$ python3 -q
>>> import numpy as np
>>> np.set_printoptions(precision=2, suppress=True, linewidth=200)
>>> rng = np.random.default_rng(96)
>>> E = np.eye(6, dtype=int)[rng.permutation(6)] * np.array([3, 4, 5, 3, 4, -4])
>>> E
array([[ 0,  0,  0,  3,  0,  0],
       [ 0,  0,  0,  0,  0, -4],
       [ 0,  4,  0,  0,  0,  0],
       [ 0,  0,  5,  0,  0,  0],
       [ 0,  0,  0,  0,  4,  0],
       [ 3,  0,  0,  0,  0,  0]])
>>> def softmax(z):
...     e = np.exp(z - z.max(axis=-1, keepdims=True))
...     return e / e.sum(axis=-1, keepdims=True)
... 
>>> softmax(E[3] + 3)
array([0.01, 0.01, 0.97, 0.01, 0.01, 0.01])
>>> scores = E @ E.T / np.sqrt(6)
>>> np.round(softmax(scores)[3] @ E, 2) + 0
array([0., 0., 5., 0., 0., 0.])
>>> np.round(softmax(scores), 2) + 0
array([[0.89, 0.02, 0.02, 0.02, 0.02, 0.02],
       [0.  , 0.99, 0.  , 0.  , 0.  , 0.  ],
       [0.  , 0.  , 0.99, 0.  , 0.  , 0.  ],
       [0.  , 0.  , 0.  , 1.  , 0.  , 0.  ],
       [0.  , 0.  , 0.  , 0.  , 0.99, 0.  ],
       [0.02, 0.02, 0.02, 0.02, 0.02, 0.89]])
>>> softmax(scores).round(6).argmax(axis=1)
array([0, 1, 2, 3, 4, 5])
>>> T = np.stack([E, 2 * E, E[::-1]])
>>> np.linalg.det(T)
array([  -2880., -184320.,    2880.])
>>> np.linalg.matrix_rank(T.reshape(3, -1))
np.int64(2)
>>> (T @ E.T).shape
(3, 6, 6)
>>> cov = E.T @ E
>>> np.linalg.eigvalsh(cov)[::-1]
array([25., 16., 16., 16.,  9.,  9.])
>>> (E @ E.T).shape
(6, 6)
>>> np.allclose(cov, cov.T)
True
>>> F, _ = np.linalg.qr(np.array([[-1.3, 0.2, -2.3], [-0.2, -2.0, -1.8], [-0.5, -1.0, -0.1]]))
>>> F
array([[-0.92,  0.28, -0.26],
       [-0.14, -0.88, -0.45],
       [-0.36, -0.38,  0.85]])
>>> x0 = np.array([-2, 2, -1])
>>> np.abs(np.linalg.eigvals(F))
array([1., 1., 1.])
>>> F.T @ (F @ x0)
array([-2.,  2., -1.])
>>> np.round(np.linalg.norm(x0), 2), np.round(np.linalg.norm(F @ x0), 2)
(np.float64(3.0), np.float64(3.0))
>>> np.sort(np.abs(np.degrees(np.angle(np.linalg.eigvals(F)))))
array([  0.  , 167.26, 167.26])
>>> [p for p in range(1, 25) if np.allclose(np.linalg.matrix_power(F, p), np.eye(3))]
[]
>>> q = F.astype(float).copy()
>>> for j in range(3):
...     q[:, j] -= q[:, :j] @ (q[:, :j].T @ q[:, j])
...     q[:, j] /= np.linalg.norm(q[:, j])
... 
>>> np.round(q.T @ F, 2) + 0
array([[1., 0., 0.],
       [0., 1., 0.],
       [0., 0., 1.]])
>>> mat = np.loadtxt("arr.csv", delimiter=",")
>>> mat
array([[ 1.,  1., -1., -1.,  1.,  1., -1., -1.],
       [ 1.,  1.,  1.,  1., -1., -1., -1., -1.],
       [ 1.,  1.,  1.,  1.,  1.,  1.,  1.,  1.]])
>>> softmax(mat[1] + 4)
array([0.22, 0.22, 0.22, 0.22, 0.03, 0.03, 0.03, 0.03])
>>> softmax(mat).sum(axis=1)
array([1., 1., 1.])
>>> np.round(softmax(10 * mat[1]), 2) + 0
array([0.25, 0.25, 0.25, 0.25, 0.  , 0.  , 0.  , 0.  ])
>>> scores = mat @ mat.T / np.sqrt(8)
>>> softmax(scores)
array([[0.89, 0.05, 0.05],
       [0.05, 0.89, 0.05],
       [0.05, 0.05, 0.89]])
>>> cov = mat.T @ mat
>>> np.round(np.linalg.eigvalsh(cov)[::-1], 2) + 0
array([8., 8., 8., 0., 0., 0., 0., 0.])
>>> np.linalg.matrix_rank(cov)
np.int64(3)
>>> x0 = np.array([3, 2, 1, 0, 3, 2, 0, 2])
>>> np.einsum("ij,j->i", mat, x0)
array([ 7., -1., 13.])
>>> mat @ np.eye(8)[0]
array([1., 1., 1.])
>>> ang = np.deg2rad(30)
>>> data = np.eye(6)
>>> data[np.ix_([2, 0], [2, 0])] = [[np.cos(ang), -np.sin(ang)], [np.sin(ang), np.cos(ang)]]
>>> data
array([[ 0.87,  0.  ,  0.5 ,  0.  ,  0.  ,  0.  ],
       [ 0.  ,  1.  ,  0.  ,  0.  ,  0.  ,  0.  ],
       [-0.5 ,  0.  ,  0.87,  0.  ,  0.  ,  0.  ],
       [ 0.  ,  0.  ,  0.  ,  1.  ,  0.  ,  0.  ],
       [ 0.  ,  0.  ,  0.  ,  0.  ,  1.  ,  0.  ],
       [ 0.  ,  0.  ,  0.  ,  0.  ,  0.  ,  1.  ]])
>>> q, Rm = np.linalg.qr(data)
>>> q @ Rm
array([[ 0.87,  0.  ,  0.5 ,  0.  ,  0.  ,  0.  ],
       [ 0.  ,  1.  ,  0.  ,  0.  ,  0.  ,  0.  ],
       [-0.5 ,  0.  ,  0.87,  0.  ,  0.  ,  0.  ],
       [ 0.  ,  0.  ,  0.  ,  1.  ,  0.  ,  0.  ],
       [ 0.  ,  0.  ,  0.  ,  0.  ,  1.  ,  0.  ],
       [ 0.  ,  0.  ,  0.  ,  0.  ,  0.  ,  1.  ]])
>>> q
array([[-0.87,  0.  ,  0.5 ,  0.  ,  0.  ,  0.  ],
       [-0.  ,  1.  ,  0.  ,  0.  ,  0.  ,  0.  ],
       [ 0.5 , -0.  ,  0.87,  0.  ,  0.  ,  0.  ],
       [-0.  , -0.  , -0.  ,  1.  ,  0.  ,  0.  ],
       [-0.  , -0.  , -0.  , -0.  ,  1.  ,  0.  ],
       [-0.  , -0.  , -0.  , -0.  , -0.  ,  1.  ]])
>>> np.trace(q @ q.T)
np.float64(6.0)
>>> np.round(q.T @ q, 2) + 0
array([[1., 0., 0., 0., 0., 0.],
       [0., 1., 0., 0., 0., 0.],
       [0., 0., 1., 0., 0., 0.],
       [0., 0., 0., 1., 0., 0.],
       [0., 0., 0., 0., 1., 0.],
       [0., 0., 0., 0., 0., 1.]])
>>> np.allclose(Rm.T @ Rm, data.T @ data)
True
>>> np.flatnonzero(np.linalg.matrix_power((data != 0) + (data.T != 0) + np.eye(6), 6)[0])
array([0, 2])
>>> data @ data
array([[ 0.5 ,  0.  ,  0.87,  0.  ,  0.  ,  0.  ],
       [ 0.  ,  1.  ,  0.  ,  0.  ,  0.  ,  0.  ],
       [-0.87,  0.  ,  0.5 ,  0.  ,  0.  ,  0.  ],
       [ 0.  ,  0.  ,  0.  ,  1.  ,  0.  ,  0.  ],
       [ 0.  ,  0.  ,  0.  ,  0.  ,  1.  ,  0.  ],
       [ 0.  ,  0.  ,  0.  ,  0.  ,  0.  ,  1.  ]])
>>> np.sort(np.linalg.eigvals(data).real)
array([0.87, 0.87, 1.  , 1.  , 1.  , 1.  ])
>>> (data != 0).astype(int)
array([[1, 0, 1, 0, 0, 0],
       [0, 1, 0, 0, 0, 0],
       [1, 0, 1, 0, 0, 0],
       [0, 0, 0, 1, 0, 0],
       [0, 0, 0, 0, 1, 0],
       [0, 0, 0, 0, 0, 1]])
>>> feats = np.load("sample16.npy")
>>> feats
array([[ 7,  4],
       [ 4, 11]])
>>> Uu, sv, VT = np.linalg.svd(feats, full_matrices=False)
>>> np.round(VT @ VT.T, 2) + 0
array([[1., 0.],
       [0., 1.]])
>>> round(np.sqrt((sv ** 2).sum()), 2), np.round(np.linalg.norm(feats), 2)
(np.float64(14.21), np.float64(14.21))
>>> np.round(Uu.T @ feats @ VT.T, 2) + 0
array([[13.47,  0.  ],
       [ 0.  ,  4.53]])
>>> (sv > 1e-8).sum()
np.int64(2)
>>> Uu.shape, sv.shape, VT.shape
((2, 2), (2,), (2, 2))
>>> np.abs(VT[0])
array([0.53, 0.85])
>>> np.cumsum(sv ** 2) / np.sum(sv ** 2)
array([0.9, 1. ])
>>> M2 = feats / np.linalg.norm(feats, axis=1, keepdims=True)
>>> cov = M2 @ M2.T
>>> round(float(np.degrees(np.arccos(np.clip(cov[0, 1], -1, 1)))), 2)
40.27
>>> np.linalg.norm(M2, axis=1)
array([1., 1.])
>>> (np.abs(cov) > 0.9).astype(int)
array([[1, 0],
       [0, 1]])
>>> J = np.tril(np.array([[2, 2, 0, 3, -6, 2, 0],
...     [-2, -4, 7, 8, -7, 7, 3],
...     [8, 6, -8, 6, -4, -5, 8],
...     [7, 8, 2, -9, 2, -4, 0],
...     [-5, 1, 3, -4, -6, 5, -7],
...     [-4, -2, 4, 9, 3, -8, 8],
...     [-4, 4, 2, -1, 5, -6, -9]]), -1) + np.eye(7, dtype=int)
>>> J
array([[ 1,  0,  0,  0,  0,  0,  0],
       [-2,  1,  0,  0,  0,  0,  0],
       [ 8,  6,  1,  0,  0,  0,  0],
       [ 7,  8,  2,  1,  0,  0,  0],
       [-5,  1,  3, -4,  1,  0,  0],
       [-4, -2,  4,  9,  3,  1,  0],
       [-4,  4,  2, -1,  5, -6,  1]])
>>> [round(float(x), 2) for x in np.linalg.svd(J, compute_uv=False)[:3]]
[15.67, 11.11, 10.49]
>>> np.argsort(-np.linalg.norm(J, axis=0).round(6), kind="stable")[:3]
array([0, 1, 3])
>>> np.linalg.cond(J) > 100
np.True_
>>> Uu, sv, VT = np.linalg.svd(J)
>>> sv.round(2) + 0
array([15.67, 11.11, 10.49,  4.57,  1.76,  0.24,  0.  ])
>>> np.argmax(sv[:-1] / (sv[1:] + 1e-6)) + 1
np.int64(6)
>>> M2 = Uu[:, :6] @ np.diag(sv[:6]) @ VT[:6]
>>> np.linalg.matrix_rank(M2)
np.int64(6)
>>> round(np.linalg.norm(J - M2) / np.linalg.norm(J), 2)
np.float64(0.0)
>>> np.linalg.matrix_rank(J, rtol=0.05)
np.int64(5)
>>> round(float(np.linalg.norm(J - M2, 2)), 2), round(float(sv[6]), 2)
(0.0, 0.0)
>>> round(float(np.abs(J - M2).max()), 2)
0.0
>>> J @ J
array([[  1,   0,   0,   0,   0,   0,   0],
       [ -4,   1,   0,   0,   0,   0,   0],
       [  4,  12,   1,   0,   0,   0,   0],
       [ 14,  28,   4,   1,   0,   0,   0],
       [-16, -12,  -2,  -8,   1,   0,   0],
       [ 76,  95,  35,   6,   6,   1,   0],
       [ -8,  29,  -7, -76,  -8, -12,   1]])
>>> m1 = np.load("m.npy")
>>> m1
array([[ 2.,  0.,  0.,  2., -2.,  0.],
       [-2.,  1., -2., -2., -1.,  0.],
       [-2., -2.,  0., -2.,  0.,  0.],
       [ 1., -2.,  1.,  0.,  1.,  0.],
       [ 1.,  0., -2.,  2., -1.,  0.],
       [ 0.,  0.,  0.,  0.,  0.,  2.]])
>>> x0 = np.array([-1, -1, 1, -3, 1, -2])
>>> np.round(np.linalg.det(data), 2)
np.float64(1.0)
>>> np.sort(np.abs(np.degrees(np.angle(np.linalg.eigvals(data)))))
array([ 0.,  0.,  0.,  0., 30., 30.])
>>> np.linalg.inv(data)
array([[ 0.87,  0.  , -0.5 ,  0.  ,  0.  ,  0.  ],
       [ 0.  ,  1.  ,  0.  ,  0.  ,  0.  ,  0.  ],
       [ 0.5 ,  0.  ,  0.87,  0.  ,  0.  ,  0.  ],
       [ 0.  ,  0.  ,  0.  ,  1.  ,  0.  ,  0.  ],
       [ 0.  ,  0.  ,  0.  ,  0.  ,  1.  ,  0.  ],
       [ 0.  ,  0.  ,  0.  ,  0.  ,  0.  ,  1.  ]])
>>> [p for p in range(1, 25) if np.allclose(np.linalg.matrix_power(data, p), np.eye(6))]
[12, 24]
>>> cov = m1.T @ m1
>>> np.linalg.matrix_rank(cov)
np.int64(6)
>>> np.diag(cov)
array([14.,  9.,  9., 16.,  7.,  4.])
>>> M2 = np.linalg.invert(m1)
Traceback (most recent call last):
  File "<python-input-97>", line 1, in <module>
    M2 = np.linalg.invert(m1)
         ^^^^^^^^^^^^^^^^
AttributeError: module 'numpy.linalg' has no attribute 'invert'
>>> M2 = np.linalg.inv(m1)
>>> np.linalg.det(m1) * M2
array([[ 20.,  56., -52.,  80., -16.,   0.],
       [ -4.,   8., -28., -16., -16.,  -0.],
       [ 16., -32.,  16., -32., -32.,  -0.],
       [-16., -64.,  32., -64.,  32.,  -0.],
       [-44.,  -8., -20.,  16.,  16.,   0.],
       [  0.,   0.,   0.,   0.,   0.,  48.]])
>>> np.round(np.linalg.slogdet(m1)[0], 2)
np.float64(1.0)
>>> round(np.linalg.det(m1) * np.linalg.det(M2), 2)
np.float64(1.0)
>>> np.round(np.linalg.inv(M2), 2) + 0
array([[ 2.,  0.,  0.,  2., -2.,  0.],
       [-2.,  1., -2., -2., -1.,  0.],
       [-2., -2.,  0., -2.,  0.,  0.],
       [ 1., -2.,  1.,  0.,  1.,  0.],
       [ 1.,  0., -2.,  2., -1.,  0.],
       [ 0.,  0.,  0.,  0.,  0.,  2.]])
>>> np.allclose(M2, m1.T)
False
>>> np.sort(np.linalg.eigvals(m1).real)
array([-2.71, -1.44,  1.28,  1.28,  2.  ,  3.6 ])
>>> (np.linalg.matrix_power((m1 != 0) + (m1.T != 0) + np.eye(6), 6) > 0).astype(int)
array([[1, 1, 1, 1, 1, 0],
       [1, 1, 1, 1, 1, 0],
       [1, 1, 1, 1, 1, 0],
       [1, 1, 1, 1, 1, 0],
       [1, 1, 1, 1, 1, 0],
       [0, 0, 0, 0, 0, 1]])
>>> m1 @ m1
array([[ 4., -4.,  6.,  0.,  0.,  0.],
       [-5.,  9., -2., -4.,  2.,  0.],
       [-2.,  2.,  2.,  0.,  4.,  0.],
       [ 5., -4.,  2.,  6., -1.,  0.],
       [ 7.,  0.,  4.,  4.,  1.,  0.],
       [ 0.,  0.,  0.,  0.,  0.,  4.]])
>>> (m1 != 0).astype(int)
array([[1, 0, 0, 1, 1, 0],
       [1, 1, 1, 1, 1, 0],
       [1, 1, 0, 1, 0, 0],
       [1, 1, 1, 0, 1, 0],
       [1, 0, 1, 1, 1, 0],
       [0, 0, 0, 0, 0, 1]])
